>>> import numpy as np
>>> import numpy.linalg as la
>>> np.set_printoptions(suppress=True, linewidth=140)
>>> def tidy(a):
...     return np.round(a, 2) + 0
... 
>>> M = np.array([[0, 0, -1, -1, 0],
...     [0, 0, 0, -1, -1],
...     [-1, 0, 0, 0, -1],
...     [-1, -1, 0, 0, 0],
...     [0, -1, -1, 0, 0]])
>>> tidy(np.sort(np.abs(la.eigvals(M))))
array([0.62, 0.62, 1.62, 1.62, 2.  ])
>>> M @ M
array([[2, 1, 0, 0, 1],
       [1, 2, 1, 0, 0],
       [0, 1, 2, 1, 0],
       [0, 0, 1, 2, 1],
       [1, 0, 0, 1, 2]])
>>> (M + M.T) / 2
array([[ 0.,  0., -1., -1.,  0.],
       [ 0.,  0.,  0., -1., -1.],
       [-1.,  0.,  0.,  0., -1.],
       [-1., -1.,  0.,  0.,  0.],
       [ 0., -1., -1.,  0.,  0.]])
>>> np.allclose(M @ M.T, M.T @ M)
True
>>> vec = np.array([3, -2, -3, 1, -2])
>>> target = M @ vec
>>> target
array([ 2,  1, -1, -1,  5])
>>> tidy(la.solve(M, target))
array([ 3., -2., -3.,  1., -2.])
>>> tidy(la.solve(M, -2 * target))
array([-6.,  4.,  6., -2.,  4.])
>>> tidy(la.solve(M, M[:, 4]))
array([0., 0., 0., 0., 1.])
>>> tidy(la.solve(M.T, M[0]))
array([1., 0., 0., 0., 0.])
>>> w, evecs = la.eigh(M)
>>> vec = np.array([1, 3, 3, 0, -1])
>>> tidy(evecs * np.abs(w) @ evecs.T)
array([[ 1.29,  0.4 , -0.05, -0.05,  0.4 ],
       [ 0.4 ,  1.29,  0.4 , -0.05, -0.05],
       [-0.05,  0.4 ,  1.29,  0.4 , -0.05],
       [-0.05, -0.05,  0.4 ,  1.29,  0.4 ],
       [ 0.4 , -0.05, -0.05,  0.4 ,  1.29]])
>>> tidy(evecs * np.maximum(w, 0) @ evecs.T)
array([[ 0.65,  0.2 , -0.52, -0.52,  0.2 ],
       [ 0.2 ,  0.65,  0.2 , -0.52, -0.52],
       [-0.52,  0.2 ,  0.65,  0.2 , -0.52],
       [-0.52, -0.52,  0.2 ,  0.65,  0.2 ],
       [ 0.2 , -0.52, -0.52,  0.2 ,  0.65]])
>>> vec @ M @ vec / (vec @ vec), tidy(w[0]), tidy(w[-1])
(np.float64(0.3), np.float64(-2.0), np.float64(1.62))
>>> vec @ M @ vec
np.int64(6)
>>> r0 = np.array([0, 0, 2, -2, 0, -2, 0, 1, 2])
>>> X = 4 * np.eye(9) + np.outer(r0, r0)
>>> X
array([[ 4.,  0.,  0.,  0.,  0.,  0.,  0.,  0.,  0.],
       [ 0.,  4.,  0.,  0.,  0.,  0.,  0.,  0.,  0.],
       [ 0.,  0.,  8., -4.,  0., -4.,  0.,  2.,  4.],
       [ 0.,  0., -4.,  8.,  0.,  4.,  0., -2., -4.],
       [ 0.,  0.,  0.,  0.,  4.,  0.,  0.,  0.,  0.],
       [ 0.,  0., -4.,  4.,  0.,  8.,  0., -2., -4.],
       [ 0.,  0.,  0.,  0.,  0.,  0.,  4.,  0.,  0.],
       [ 0.,  0.,  2., -2.,  0., -2.,  0.,  5.,  2.],
       [ 0.,  0.,  4., -4.,  0., -4.,  0.,  2.,  8.]])
>>> w, evecs = la.eigh(X)
>>> tidy(la.svd(X, compute_uv=False))
array([21.,  4.,  4.,  4.,  4.,  4.,  4.,  4.,  4.])
>>> tidy(evecs.T @ X @ evecs)
array([[ 4.,  0.,  0.,  0.,  0.,  0.,  0.,  0.,  0.],
       [ 0.,  4.,  0.,  0.,  0.,  0.,  0.,  0.,  0.],
       [ 0.,  0.,  4.,  0.,  0.,  0.,  0.,  0.,  0.],
       [ 0.,  0.,  0.,  4.,  0.,  0.,  0.,  0.,  0.],
       [ 0.,  0.,  0.,  0.,  4.,  0.,  0.,  0.,  0.],
       [ 0.,  0.,  0.,  0.,  0.,  4.,  0.,  0.,  0.],
       [ 0.,  0.,  0.,  0.,  0.,  0.,  4.,  0.,  0.],
       [ 0.,  0.,  0.,  0.,  0.,  0.,  0.,  4.,  0.],
       [ 0.,  0.,  0.,  0.,  0.,  0.,  0.,  0., 21.]])
>>> (w > 1e-8).sum(), (w < -1e-8).sum()
(np.int64(9), np.int64(0))
>>> blk = np.stack([X, 5 * X, X[::-1]])
>>> blk.shape
(3, 9, 9)
>>> la.matrix_rank(blk.reshape(3, -1))
np.int64(2)
>>> np.einsum("bij,cij->bc", blk, blk)
array([[  569.,  2845.,   216.],
       [ 2845., 14225.,  1080.],
       [  216.,  1080.,   569.]])
>>> vec = np.array([-3, -3, -2, -3, 2, -1, 0, -3, -2])
>>> np.einsum("ij,j->i", X, vec)
array([-12., -12., -14.,  -6.,   8.,   2.,   0., -15., -14.])
>>> (X * vec).sum(axis=1)
array([-12., -12., -14.,  -6.,   8.,   2.,   0., -15., -14.])
>>> la.norm(X @ vec) <= la.norm(X, 2) * la.norm(vec) + 1e-9
np.True_
>>> (X @ vec).argmax()
np.int64(4)
>>> np.sign((X @ vec).round(6))
array([-1., -1., -1., -1.,  1.,  1.,  0., -1., -1.])
>>> X @ (2 * vec)
array([-24., -24., -28., -12.,  16.,   4.,   0., -30., -28.])
>>> X @ np.ones(9)
array([4., 4., 6., 2., 4., 2., 4., 5., 6.])
>>> Lm = la.cholesky(X)
>>> la.eigvalsh(X).min() > 0
np.True_
>>> tidy(Lm)
array([[ 2.  ,  0.  ,  0.  ,  0.  ,  0.  ,  0.  ,  0.  ,  0.  ,  0.  ],
       [ 0.  ,  2.  ,  0.  ,  0.  ,  0.  ,  0.  ,  0.  ,  0.  ,  0.  ],
       [ 0.  ,  0.  ,  2.83,  0.  ,  0.  ,  0.  ,  0.  ,  0.  ,  0.  ],
       [ 0.  ,  0.  , -1.41,  2.45,  0.  ,  0.  ,  0.  ,  0.  ,  0.  ],
       [ 0.  ,  0.  ,  0.  ,  0.  ,  2.  ,  0.  ,  0.  ,  0.  ,  0.  ],
       [ 0.  ,  0.  , -1.41,  0.82,  0.  ,  2.31,  0.  ,  0.  ,  0.  ],
       [ 0.  ,  0.  ,  0.  ,  0.  ,  0.  ,  0.  ,  2.  ,  0.  ,  0.  ],
       [ 0.  ,  0.  ,  0.71, -0.41,  0.  , -0.29,  0.  ,  2.06,  0.  ],
       [ 0.  ,  0.  ,  1.41, -0.82,  0.  , -0.58,  0.  ,  0.24,  2.22]])
>>> tidy(Lm @ Lm.T)
array([[ 4.,  0.,  0.,  0.,  0.,  0.,  0.,  0.,  0.],
       [ 0.,  4.,  0.,  0.,  0.,  0.,  0.,  0.,  0.],
       [ 0.,  0.,  8., -4.,  0., -4.,  0.,  2.,  4.],
       [ 0.,  0., -4.,  8.,  0.,  4.,  0., -2., -4.],
       [ 0.,  0.,  0.,  0.,  4.,  0.,  0.,  0.,  0.],
       [ 0.,  0., -4.,  4.,  0.,  8.,  0., -2., -4.],
       [ 0.,  0.,  0.,  0.,  0.,  0.,  4.,  0.,  0.],
       [ 0.,  0.,  2., -2.,  0., -2.,  0.,  5.,  2.],
       [ 0.,  0.,  4., -4.,  0., -4.,  0.,  2.,  8.]])
>>> q, Rm = la.qr(Lm)
>>> tidy(q @ Rm)
array([[ 2.  ,  0.  ,  0.  ,  0.  ,  0.  ,  0.  ,  0.  ,  0.  ,  0.  ],
       [ 0.  ,  2.  ,  0.  ,  0.  ,  0.  ,  0.  ,  0.  ,  0.  ,  0.  ],
       [ 0.  ,  0.  ,  2.83,  0.  ,  0.  ,  0.  ,  0.  ,  0.  ,  0.  ],
       [ 0.  ,  0.  , -1.41,  2.45,  0.  ,  0.  ,  0.  ,  0.  ,  0.  ],
       [ 0.  ,  0.  ,  0.  ,  0.  ,  2.  ,  0.  ,  0.  ,  0.  ,  0.  ],
       [ 0.  ,  0.  , -1.41,  0.82,  0.  ,  2.31,  0.  ,  0.  ,  0.  ],
       [ 0.  ,  0.  ,  0.  ,  0.  ,  0.  ,  0.  ,  2.  ,  0.  ,  0.  ],
       [ 0.  ,  0.  ,  0.71, -0.41,  0.  , -0.29,  0.  ,  2.06,  0.  ],
       [ 0.  ,  0.  ,  1.41, -0.82,  0.  , -0.58,  0.  ,  0.24,  2.22]])
>>> q.shape, Rm.shape
((9, 9), (9, 9))
>>> tidy(q.T @ q)
array([[1., 0., 0., 0., 0., 0., 0., 0., 0.],
       [0., 1., 0., 0., 0., 0., 0., 0., 0.],
       [0., 0., 1., 0., 0., 0., 0., 0., 0.],
       [0., 0., 0., 1., 0., 0., 0., 0., 0.],
       [0., 0., 0., 0., 1., 0., 0., 0., 0.],
       [0., 0., 0., 0., 0., 1., 0., 0., 0.],
       [0., 0., 0., 0., 0., 0., 1., 0., 0.],
       [0., 0., 0., 0., 0., 0., 0., 1., 0.],
       [0., 0., 0., 0., 0., 0., 0., 0., 1.]])
